$ python3 -q
>>> import numpy as np
>>> from numpy import linalg as LA
>>> np.set_printoptions(precision=2, suppress=True, linewidth=160, floatmode="fixed")
>>> E = np.load("x.npy")
>>> E
array([[ 3,  0, -3,  1,  1],
       [-1,  1,  0, -1,  2],
       [-2,  1,  0, -2,  2],
       [ 0,  3, -3, -2,  7]])
>>> A2 = E[0, 0] * E[1:] - np.outer(E[1:, 0], E[0])
>>> A2
array([[ 0,  3, -3, -2,  7],
       [ 0,  3, -6, -4,  8],
       [ 0,  9, -9, -6, 21]])
>>> np.flatnonzero(~A2.round(6).any(axis=1))
array([], dtype=int64)
>>> LA.matrix_rank(A2), LA.matrix_rank(E)
(np.int64(2), np.int64(3))
>>> Uu, sv, Vh = LA.svd(A2)
>>> evecs = Vh[:(sv > 1e-8).sum()]
>>> rng = np.random.default_rng(1600)
>>> x = A2[1] + 5 * A2[2] + rng.integers(2) * np.eye(5)[2]
>>> x
array([  0.00,  48.00, -51.00, -34.00, 113.00])
>>> LA.matrix_rank(np.vstack([A2, x]))
np.int64(2)
>>> print(round(LA.norm(x - evecs.T @ evecs @ x), 2))
0.0
>>> np.round(np.diag(evecs.T @ evecs), 2) + 0
array([0.00, 0.21, 0.68, 0.30, 0.80])
>>> X = np.load("out8.npy")
>>> X
array([[-1.90,  4.00, -3.00,  1.00,  0.00],
       [ 0.00,  1.10,  3.00,  5.00,  2.00],
       [ 5.00,  2.00,  0.10, -5.00, -2.00],
       [-3.00,  5.00,  5.00, -0.90,  0.00],
       [-2.00,  4.00, -3.00,  1.00,  0.10]])
>>> print(round(float(np.abs(LA.eigvals(X)).max()), 2))
6.81
>>> np.allclose(X, X.T)
False
>>> print(np.sort(np.abs(LA.eigvals(X))))
[0.10 5.61 5.85 5.85 6.81]
>>> A2 = np.array([[2, -2, -1], [-1, 2, 0], [1, 1, 1], [-2, 1, 0], [0, 0, 1]])
>>> np.vstack([X, A2.T]).shape
(8, 5)
>>> print(np.einsum("ik,kj->ji", X, A2))
[[-12.80  -8.10  18.10  -4.20 -13.00]
 [  9.80  10.20 -10.90  20.10  10.00]
 [ -1.10   5.00  -6.90   8.00  -0.90]]
>>> A2.T @ X.T
array([[-12.80,  -8.10,  18.10,  -4.20, -13.00],
       [  9.80,  10.20, -10.90,  20.10,  10.00],
       [ -1.10,   5.00,  -6.90,   8.00,  -0.90]])
